In [1]: import numpy as np

In [2]: import numpy.linalg as la

In [3]: np.set_printoptions(precision=2, suppress=True, linewidth=120, legacy="1.25")

In [4]: F = np.loadtxt("case14.csv", delimiter=",")

In [5]: F
Out[5]: 
array([[-7.,  9., -2.,  1., -3.,  3., -7., -1., -4.,  6.,  9.,  4.,  4.],
       [-8., -4.,  1., -3.,  2., -4., -6., -9.,  4.,  6.,  1., -1.,  2.],
       [-8., -5.,  5.,  2., -1., -2., -9., -4.,  9.,  3., -2., -6.,  2.],
       [-8., -6., -9.,  3.,  1.,  5.,  2., -7., -7., -1.,  9., -2.,  4.],
       [ 4.,  4., -5., -4., -6., -8., -5.,  1.,  1., -7.,  9., -4.,  6.],
       [ 9.,  3., -2.,  2., -8.,  0.,  6., -3., -8., -2.,  7.,  8., -9.],
       [ 4.,  1., -3.,  8.,  1., -4.,  1.,  7.,  6.,  4.,  1.,  8.,  3.],
       [ 6.,  5., -3.,  8.,  5.,  5.,  2.,  0., -2., -8., -4., -1., -2.],
       [-7.,  9., -2.,  1., -3.,  3., -7., -1., -4.,  6.,  9.,  4.,  4.],
       [-3., -8., -9.,  8.,  8., -4., -8.,  3.,  8., -5.,  0., -8., -6.],
       [ 6.,  7., -5.,  5., -2., -7., -3., -4.,  2.,  2.,  2.,  0.,  2.],
       [ 2., -2.,  3., -2.,  3.,  9.,  4., -3.,  6.,  9., -3.,  2., -7.],
       [-9., -6., -3.,  3.,  8.,  0.,  3., -9.,  9., -6., -7.,  0., -9.]])

In [6]: rng = np.random.default_rng(213321)

In [7]: idx = rng.permutation(13)

In [8]: idx
Out[8]: array([10,  5,  0,  4, 11,  1,  3, 12,  7,  6,  9,  8,  2])

In [9]: Y = F[idx][:, idx]

In [10]: np.diag(Y)
Out[10]: array([ 2.,  0., -7., -6.,  2., -4.,  3., -9.,  0.,  1., -5., -4.,  5.])

In [11]: np.round(la.det(Y), 2), round(la.det(F[idx]), 2)
Out[11]: (0.0, 0.0)

In [12]: W0 = np.loadtxt("sample4.csv", delimiter=",")

In [13]: W0
Out[13]: 
array([[-0.42,  0.42, -0.99, -0.42, -0.83,  0.95, -0.83, -0.42],
       [ 0.54, -0.54,  1.  ,  0.54,  0.92, -0.98,  0.92,  0.54],
       [ 0.18, -0.18,  0.79,  0.18,  0.45, -0.62,  0.45,  0.18],
       [ 0.49, -0.49,  1.  ,  0.49,  0.89, -0.97,  0.89,  0.49],
       [ 0.24, -0.24,  0.89,  0.24,  0.56, -0.74,  0.56,  0.24],
       [ 0.49, -0.49,  1.  ,  0.49,  0.89, -0.97,  0.89,  0.49],
       [ 0.24, -0.24,  0.89,  0.24,  0.56, -0.74,  0.56,  0.24],
       [-0.42,  0.42, -0.99, -0.42, -0.83,  0.95, -0.83, -0.42],
       [ 0.  ,  0.  ,  0.  ,  0.  ,  0.  ,  0.  ,  0.  ,  0.  ],
       [ 0.12, -0.12,  0.62,  0.12,  0.31, -0.45,  0.31,  0.12],
       [ 0.09, -0.09,  0.49,  0.09,  0.24, -0.35,  0.24,  0.09],
       [-0.35,  0.35, -0.97, -0.35, -0.74,  0.89, -0.74, -0.35],
       [ 0.12, -0.12,  0.62,  0.12,  0.31, -0.45,  0.31,  0.12],
       [-0.18,  0.18, -0.79, -0.18, -0.45,  0.62, -0.45, -0.18],
       [-0.09,  0.09, -0.49, -0.09, -0.24,  0.35, -0.24, -0.09],
       [ 0.15, -0.15,  0.72,  0.15,  0.38, -0.54,  0.38,  0.15],
       [-0.12,  0.12, -0.62, -0.12, -0.31,  0.45, -0.31, -0.12],
       [ 0.24, -0.24,  0.89,  0.24,  0.56, -0.74,  0.56,  0.24],
       [ 0.37, -0.37,  0.98,  0.37,  0.78, -0.92,  0.78,  0.37],
       [ 0.  ,  0.  ,  0.  ,  0.  ,  0.  ,  0.  ,  0.  ,  0.  ],
       [ 0.09, -0.09,  0.49,  0.09,  0.24, -0.35,  0.24,  0.09],
       [ 0.03, -0.03,  0.18,  0.03,  0.08, -0.12,  0.08,  0.03],
       [-0.24,  0.24, -0.89, -0.24, -0.56,  0.74, -0.56, -0.24],
       [-0.09,  0.09, -0.49, -0.09, -0.24,  0.35, -0.24, -0.09],
       [-0.03,  0.03, -0.18, -0.03, -0.08,  0.12, -0.08, -0.03],
       [ 0.4 , -0.4 ,  0.99,  0.4 ,  0.81, -0.93,  0.81,  0.4 ]])

In [14]: Xs = W0 - W0.mean(axis=0)

In [15]: vecs = la.svd(Xs)[2][:4]

In [16]: Y = Xs - Xs @ vecs.T @ vecs

In [17]: np.diag(vecs.T @ vecs)
Out[17]: array([0.25, 0.25, 1.  , 0.25, 0.5 , 1.  , 0.5 , 0.25])

In [18]: np.round(np.cov(Xs @ vecs.T, rowvar=False), 2) + 0
Out[18]: 
array([[1.85, 0.  , 0.  , 0.  ],
       [0.  , 0.02, 0.  , 0.  ],
       [0.  , 0.  , 0.  , 0.  ],
       [0.  , 0.  , 0.  , 0.  ]])

In [19]: np.round(Y.std(axis=0), 2) + 0
Out[19]: array([0., 0., 0., 0., 0., 0., 0., 0.])

In [20]: np.round((Xs @ vecs.T).std(axis=0), 2) + 0
Out[20]: array([1.33, 0.16, 0.02, 0.  ])
